$ python -q
>>> import numpy as np
>>> import numpy.linalg as la
>>> np.set_printoptions(precision=3, suppress=True, linewidth=140)
>>> E = np.loadtxt("m.csv", delimiter=",")
>>> E
array([[ 0.002,  1.269,  1.362,  0.729,  0.907,  0.993,  1.762, -0.302],
       [-1.573, -0.227, -0.244, -0.181,  1.362,  0.858, -1.918,  0.335],
       [-0.103, -2.546,  0.941,  0.255,  0.41 , -0.685,  0.609,  0.741],
       [ 1.067, -1.062, -0.339, -0.589,  0.553,  0.776,  1.905,  1.317],
       [-0.477,  2.399,  0.423, -0.768,  0.831, -0.286, -1.203,  0.165],
       [-1.464,  1.281,  0.618,  0.03 ,  1.278,  0.378, -0.91 , -1.493],
       [ 2.285, -0.835, -0.655, -0.602,  0.752, -0.735,  0.374,  1.023],
       [ 0.349,  0.954,  0.731,  0.157, -0.722,  1.765,  1.906, -0.374],
       [-1.509,  0.236,  0.36 ,  0.179, -2.076, -1.451, -0.038, -0.291],
       [ 1.323, -0.54 ,  2.186,  0.962, -0.898, -0.13 ,  0.592,  0.284],
       [-1.478, -0.076,  0.285,  0.122, -1.062,  1.578,  0.455, -1.7  ],
       [-0.635, -0.434, -1.363,  0.71 , -2.23 ,  0.876, -0.377,  0.406],
       [ 0.632,  0.608,  0.031, -1.042, -2.19 ,  0.252, -0.873, -1.235],
       [ 1.657, -0.057,  0.411,  0.803,  0.555,  2.002,  1.01 ,  0.322],
       [-1.779, -1.71 ,  1.028, -0.381, -0.201,  0.209, -0.809,  0.984],
       [ 0.027, -0.341, -1.266, -2.455, -0.494,  0.238, -0.131, -0.967],
       [ 0.724, -0.928,  0.244,  1.176,  0.505,  2.124, -0.007,  1.185],
       [ 0.305, -0.821,  0.105,  0.421,  0.863,  0.734, -0.402, -2.569],
       [-0.016,  2.197,  1.577, -0.013, -0.431, -0.403,  1.086,  0.397],
       [ 0.768, -1.238, -1.093,  1.893, -0.123, -0.941, -0.792, -0.755],
       [-0.854,  0.362,  0.068, -1.281,  1.427,  1.115,  0.35 , -1.759],
       [ 0.33 ,  0.923,  1.078,  0.158, -1.79 , -0.978,  0.632, -1.514],
       [ 0.401,  1.785, -0.122, -0.225,  0.707, -0.75 ,  1.776, -1.171],
       [-0.55 ,  0.56 , -0.072,  0.255, -2.783, -0.356, -0.522,  0.41 ],
       [-0.749,  2.324, -0.338,  0.506,  0.013,  1.631,  0.027, -0.066],
       [ 1.365, -0.168,  0.745, -0.107, -1.524,  1.544, -1.354, -0.066],
       [ 1.221,  2.604, -0.163, -0.159, -0.334,  0.588, -0.099, -0.456],
       [ 0.017, -1.161, -2.194, -1.149, -0.297, -1.14 , -0.336,  0.127],
       [-2.145,  0.742,  1.346, -1.094,  0.155,  0.428, -0.719,  0.336]])
>>> x0 = np.array([1, 2, 2, 0, 0, 2, 2, 3])
>>> rhs = E @ x0
>>> np.round(la.pinv(E) @ E, 3) + 0
array([[1., 0., 0., 0., 0., 0., 0., 0.],
       [0., 1., 0., 0., 0., 0., 0., 0.],
       [0., 0., 1., 0., 0., 0., 0., 0.],
       [0., 0., 0., 1., 0., 0., 0., 0.],
       [0., 0., 0., 0., 1., 0., 0., 0.],
       [0., 0., 0., 0., 0., 1., 0., 0.],
       [0., 0., 0., 0., 0., 0., 1., 0.],
       [0., 0., 0., 0., 0., 0., 0., 1.]])
>>> np.round(la.lstsq(E, rhs)[0], 3) + 0
array([1., 2., 2., 0., 0., 2., 2., 3.])
>>> rng = np.random.default_rng(76)
>>> rhs = rhs + 0.05 * rng.normal(size=29)
>>> rhs
array([ 9.839, -3.542, -1.193,  7.603,  2.738, -3.287,  1.683, 10.011, -4.099,  6.313, -2.139, -1.99 , -3.021,  9.317, -1.329, -5.876,
        7.138, -8.192, 10.163, -9.685, -2.265, -0.918,  2.25 , -0.116,  6.36 ,  2.69 ,  5.675, -9.21 ,  2.506])
>>> coef, *_ = la.lstsq(E, rhs)
>>> [round(float(la.norm(la.solve(E.T @ E + lam * np.eye(8), E.T @ rhs))), 2) for lam in (0, 1, 10, 100)]
[5.11, 4.96, 3.95, 1.41]
>>> print(coef.round())
[ 1.  2.  2. -0. -0.  2.  2.  3.]
